$ python3 -q
>>> import numpy as np
>>> np.set_printoptions(precision=2, suppress=True, linewidth=120, floatmode="fixed")
>>> rnd = lambda a: np.round(a, 2) + 0
>>> J = np.loadtxt("m.csv", delimiter=",")
>>> J
array([[ 14.90,   5.09,  -4.87, -24.63],
       [ 13.41,   5.84,  -4.68, -25.94],
       [ 14.20,   6.38,  -4.82, -25.39],
       [ 16.74,   5.12,  -4.36, -25.66],
       [ 14.65,   5.82,  -5.58, -23.36],
       [ 16.01,   4.99,  -6.15, -25.13],
       [ 15.56,   7.21,  -4.80, -23.97],
       [ 13.96,   5.60,  -4.29, -24.93],
       [ 16.26,   5.03,  -4.55, -25.38],
       [ 16.08,   5.89,  -5.86, -24.95],
       [ 13.91,   6.07,  -3.24, -24.22],
       [ 16.67,   4.24,  -6.43, -23.94],
       [ 15.20,   5.81,  -7.41, -25.00],
       [ 14.15,   5.81,  -4.84, -25.48],
       [ 14.48,   4.95,  -4.89, -23.65],
       [ 16.08,   4.18,  -4.59, -23.99],
       [ 15.09,   6.35,  -4.00, -24.38],
       [ 16.51,   6.69,  -3.91, -25.20]])
>>> u = np.array([4, 2, 4])
>>> rnd(np.cross(J[1, :3], J[14, :3]))
array([ -5.39,  -2.19, -18.18])
>>> rnd(np.polyval(u, J[1]))
array([ 750.13,  152.10,   82.25, 2643.65])
>>> rnd(np.correlate(J[1], J[14], "full"))
array([-317.15, -203.69,  148.50,  859.45,  188.24, -196.17, -375.61])
>>> P = J @ np.linalg.solve(J.T @ J, J.T)
>>> np.allclose(P @ P, P)
True
>>> rnd(P @ J[:, 2])
array([-4.87, -4.68, -4.82, -4.36, -5.58, -6.15, -4.80, -4.29, -4.55, -5.86, -3.24, -6.43, -7.41, -4.84, -4.89, -4.59,
       -4.00, -3.91])
>>> Ac = (J - J.mean(axis=0)) / J.std(axis=0)
>>> rnd(Ac.std(axis=0))
array([1.00, 1.00, 1.00, 1.00])
>>> np.argwhere(np.abs(Ac) > 2)
array([[ 6,  1],
       [12,  2]])
>>> b = np.linalg.lstsq(np.delete(Ac, 2, axis=1), Ac[:, 2])[0]
>>> np.abs(b).argmax()
np.int64(1)
>>> rnd(b)
array([-0.18,  0.22, -0.04])
>>> x0 = np.array([3, 1, 2, 1])
>>> target = J @ x0
>>> rnd(np.linalg.lstsq(J, target)[0])
array([3.00, 1.00, 2.00, 1.00])
>>> rng = np.random.default_rng(87297)
>>> target = target + 0.1 * rng.normal(size=18)
>>> rnd(target)
array([15.57, 10.76, 13.92, 21.07, 15.27, 15.38, 20.09, 13.93, 19.37, 17.55, 17.06, 17.37, 11.71, 13.03, 15.00, 19.20,
       19.06, 23.14])
>>> b, *_ = np.linalg.lstsq(J, target)
>>> rnd(J.T @ (target - J @ b))
array([0.00, 0.00, 0.00, 0.00])
>>> rnd(b)
array([2.98, 0.95, 1.99, 0.98])
>>> M = np.loadtxt("data.csv", delimiter=",")
>>> M
array([[ 0.00,  1.00, -2.00, -1.00,  3.00,  1.00,  2.00,  0.00,  3.00, -1.00],
       [ 0.00,  0.00, -3.00, -2.00, -3.00, -2.00,  3.00,  1.00, -2.00,  3.00],
       [ 0.00,  0.00,  0.00, -3.00,  3.00,  0.00,  3.00,  1.00, -1.00, -1.00],
       [ 0.00,  0.00,  0.00,  0.00,  3.00, -2.00,  2.00, -1.00,  3.00,  0.00],
       [ 0.00,  0.00,  0.00,  0.00,  0.00, -2.00, -3.00, -2.00,  2.00,  2.00],
       [ 0.00,  0.00,  0.00,  0.00,  0.00,  0.00,  1.00,  1.00, -3.00,  2.00],
       [ 0.00,  0.00,  0.00,  0.00,  0.00,  0.00,  0.00, -1.00, -3.00,  0.00],
       [ 0.00,  0.00,  0.00,  0.00,  0.00,  0.00,  0.00,  0.00,  2.00, -3.00],
       [ 0.00,  0.00,  0.00,  0.00,  0.00,  0.00,  0.00,  0.00,  0.00,  2.00],
       [ 0.00,  0.00,  0.00,  0.00,  0.00,  0.00,  0.00,  0.00,  0.00,  0.00]])
>>> left, sv, VT = np.linalg.svd(M)
>>> np.argmax(sv[:-1] / (sv[1:] + 1e-6)) + 1
np.int64(9)
>>> out = left[:, :9] @ np.diag(sv[:9]) @ VT[:9]
>>> rnd(np.abs(M - out).max())
np.float64(0.0)
>>> np.linalg.matrix_rank(M, rtol=0.05)
np.int64(8)
